In [1]: import numpy as np

In [2]: np.set_printoptions(precision=3, suppress=True, linewidth=140)

In [3]: feats = np.loadtxt("out9.csv", delimiter=",")

In [4]: feats
Out[4]: 
array([[ 0.169, -4.038, -0.364,  1.904, -0.139,  0.32 ,  0.195],
       [ 0.565, -0.983, -1.231,  2.319,  0.35 ,  0.445, -0.578],
       [-0.09 ,  1.549,  0.719,  0.42 , -0.399, -0.135, -0.256],
       [-3.347,  1.051,  1.765, -5.672, -2.355,  0.2  ,  1.422],
       [ 2.638, -0.05 , -2.52 ,  3.3  ,  2.53 , -0.941, -1.093],
       [-0.634, -1.892,  0.078, -0.329, -0.61 ,  0.337,  0.206],
       [-0.191,  1.168, -0.305,  1.097, -0.56 ,  0.257, -0.223],
       [ 1.277, -0.887, -0.633,  0.325,  1.089, -0.096,  0.021],
       [ 0.222, -0.831, -0.15 ,  0.413,  0.394, -0.236, -0.064]])

In [5]: O, evecs = np.linalg.qr(feats[:, :4])[0], np.linalg.qr(feats[:, 4:])[0]

In [6]: sigma = np.linalg.svd(O.T @ evecs, compute_uv=False)

In [7]: np.degrees(np.arccos(sigma.clip(0, 1)))
Out[7]: array([ 4.773, 14.239, 47.001])

In [8]: round(np.linalg.norm(O @ O.T - evecs @ evecs.T, 2), 3)
Out[8]: np.float64(1.0)

In [9]: B = np.c_[feats[:, :1] @ np.array([[3]]), np.array([2, 0, 0, 1, 2, 1, 1, 0, 1])]

In [10]: B
Out[10]: 
array([[  0.507,   2.   ],
       [  1.695,   0.   ],
       [ -0.27 ,   0.   ],
       [-10.041,   1.   ],
       [  7.914,   2.   ],
       [ -1.902,   1.   ],
       [ -0.573,   1.   ],
       [  3.831,   0.   ],
       [  0.666,   1.   ]])

In [11]: np.round(np.linalg.norm(B - feats @ np.linalg.lstsq(feats, B)[0], axis=0), 3) + 0
Out[11]: array([0.  , 0.84])

In [12]: np.linalg.matrix_rank(np.c_[feats, B])
Out[12]: np.int64(8)

In [13]: np.linalg.norm(feats, axis=1).argmax()
Out[13]: np.int64(3)

In [14]: np.round(np.linalg.norm(feats, 1), 3), round(float(np.linalg.norm(feats, np.inf)), 3)
Out[14]: (np.float64(15.779), 15.812)

In [15]: round(np.linalg.norm(feats, 2), 3)
Out[15]: np.float64(10.0)

In [16]: O, Rm = np.linalg.qr(feats)

In [17]: round(float(np.trace(O @ O.T)), 3)
Out[17]: 7.0

In [18]: np.abs(np.diag(Rm))
Out[18]: array([4.543, 5.08 , 1.473, 2.94 , 0.4  , 0.496, 0.241])

In [19]: np.round(O.T @ O, 3) + 0
Out[19]: 
array([[1., 0., 0., 0., 0., 0., 0.],
       [0., 1., 0., 0., 0., 0., 0.],
       [0., 0., 1., 0., 0., 0., 0.],
       [0., 0., 0., 1., 0., 0., 0.],
       [0., 0., 0., 0., 1., 0., 0.],
       [0., 0., 0., 0., 0., 1., 0.],
       [0., 0., 0., 0., 0., 0., 1.]])

In [20]: O.shape, Rm.shape
Out[20]: ((9, 7), (7, 7))

In [21]: B = np.array([[-2, -3, -1, -1, -3, 1, -3, 0, 3, 3]])

In [22]: X = B.T @ B

In [23]: X
Out[23]: 
array([[ 4,  6,  2,  2,  6, -2,  6,  0, -6, -6],
       [ 6,  9,  3,  3,  9, -3,  9,  0, -9, -9],
       [ 2,  3,  1,  1,  3, -1,  3,  0, -3, -3],
       [ 2,  3,  1,  1,  3, -1,  3,  0, -3, -3],
       [ 6,  9,  3,  3,  9, -3,  9,  0, -9, -9],
       [-2, -3, -1, -1, -3,  1, -3,  0,  3,  3],
       [ 6,  9,  3,  3,  9, -3,  9,  0, -9, -9],
       [ 0,  0,  0,  0,  0,  0,  0,  0,  0,  0],
       [-6, -9, -3, -3, -9,  3, -9,  0,  9,  9],
       [-6, -9, -3, -3, -9,  3, -9,  0,  9,  9]])

In [24]: # splits into 2 blocks

In [25]: r = np.linalg.matrix_rank(X)

In [26]: r
Out[26]: np.int64(1)

In [27]: N = np.linalg.svd(X)[2][r:].T

In [28]: [int(np.linalg.matrix_rank(X[:i])) for i in range(1, len(X) + 1)]
Out[28]: [1, 1, 1, 1, 1, 1, 1, 1, 1, 1]

In [29]: np.round(N @ N.T, 3) + 0
Out[29]: 
array([[ 0.923, -0.115, -0.038, -0.038, -0.115,  0.038, -0.115,  0.   ,  0.115,  0.115],
       [-0.115,  0.827, -0.058, -0.058, -0.173,  0.058, -0.173,  0.   ,  0.173,  0.173],
       [-0.038, -0.058,  0.981, -0.019, -0.058,  0.019, -0.058,  0.   ,  0.058,  0.058],
       [-0.038, -0.058, -0.019,  0.981, -0.058,  0.019, -0.058,  0.   ,  0.058,  0.058],
       [-0.115, -0.173, -0.058, -0.058,  0.827,  0.058, -0.173,  0.   ,  0.173,  0.173],
       [ 0.038,  0.058,  0.019,  0.019,  0.058,  0.981,  0.058,  0.   , -0.058, -0.058],
       [-0.115, -0.173, -0.058, -0.058, -0.173,  0.058,  0.827,  0.   ,  0.173,  0.173],
       [ 0.   ,  0.   ,  0.   ,  0.   ,  0.   ,  0.   ,  0.   ,  1.   ,  0.   ,  0.   ],
       [ 0.115,  0.173,  0.058,  0.058,  0.173, -0.058,  0.173,  0.   ,  0.827, -0.173],
       [ 0.115,  0.173,  0.058,  0.058,  0.173, -0.058,  0.173,  0.   , -0.173,  0.827]])

In [30]: N.shape
Out[30]: (10, 9)

In [31]: np.linalg.matrix_rank(X.T @ X), np.linalg.matrix_rank(X @ X.T)
Out[31]: (np.int64(1), np.int64(1))
